% python3 -q
>>> import numpy as np
>>> from numpy import linalg as LA
>>> np.set_printoptions(precision=3, suppress=True, linewidth=100)
>>> A = np.array([[2, 5, 3, 4, 2, 1, 3, 2],
...     [1, 3, 1, 2, 1, 1, 1, 3],
...     [0, 5, 1, 5, 1, 2, 2, 2],
...     [2, 3, 1, 5, 0, 3, 3, 2],
...     [4, 11, 5, 8, 4, 3, 5, 8]])
>>> U, sig, Vh = LA.svd(A)
>>> sig.round(3) + 0
array([23.223,  3.908,  2.214,  2.128,  0.   ])
>>> np.argmax(sig[:-1] / (sig[1:] + 1e-6)) + 1
np.int64(4)
>>> out = U[:, :4] @ np.diag(sig[:4]) @ Vh[:4]
>>> out.round(3) + 0
array([[ 2.,  5.,  3.,  4.,  2.,  1.,  3.,  2.],
       [ 1.,  3.,  1.,  2.,  1.,  1.,  1.,  3.],
       [ 0.,  5.,  1.,  5.,  1.,  2.,  2.,  2.],
       [ 2.,  3.,  1.,  5.,  0.,  3.,  3.,  2.],
       [ 4., 11.,  5.,  8.,  4.,  3.,  5.,  8.]])
>>> np.round(LA.norm(A - out, 2), 3), round(sig[4], 3)
(np.float64(0.0), np.float64(0.0))
>>> U, sig, Vh = LA.svd(A)
>>> evecs = Vh[:(sig > 1e-8).sum()]
>>> rng = np.random.default_rng(24)
>>> x = A[0] + 4 * A[2] + rng.integers(2) * np.eye(8)[7]
>>> x
array([ 2., 25.,  7., 24.,  6.,  9., 11., 10.])
>>> LA.matrix_rank(np.vstack([A, x]))
np.int64(4)
>>> np.allclose(evecs.T @ evecs @ x, x)
True
>>> f = np.array([0, -2])
>>> np.convolve(A[0], f)
array([  0,  -4, -10,  -6,  -8,  -4,  -2,  -6,  -4])
>>> np.correlate(A[0], A[2], "full")
array([ 4, 14, 20, 26, 33, 44, 46, 62, 40, 34, 28, 18, 17, 10,  0])
>>> np.array([np.convolve(row, f, "same") for row in A])
array([[  0,  -4, -10,  -6,  -8,  -4,  -2,  -6],
       [  0,  -2,  -6,  -2,  -4,  -2,  -2,  -2],
       [  0,   0, -10,  -2, -10,  -2,  -4,  -4],
       [  0,  -4,  -6,  -2, -10,   0,  -6,  -6],
       [  0,  -8, -22, -10, -16,  -8,  -6, -10]])
>>> out = A + rng.integers(-2, 3, (5, 4)) @ rng.integers(-2, 3, (4, 8))
>>> out
array([[ 4,  4,  3,  6, -4,  3,  5,  1],
       [-3,  7, -1,  0,  5, -1,  3,  7],
       [ 0,  5,  1,  5,  1,  2,  2,  2],
       [ 5,  9,  3, 10,  2,  4,  1,  4],
       [ 2, 10,  2,  5, 10, -2,  2, 11]])
>>> out - A
array([[ 2, -1,  0,  2, -6,  2,  2, -1],
       [-4,  4, -2, -2,  4, -2,  2,  4],
       [ 0,  0,  0,  0,  0,  0,  0,  0],
       [ 3,  6,  2,  5,  2,  1, -2,  2],
       [-2, -1, -3, -3,  6, -5, -3,  3]])
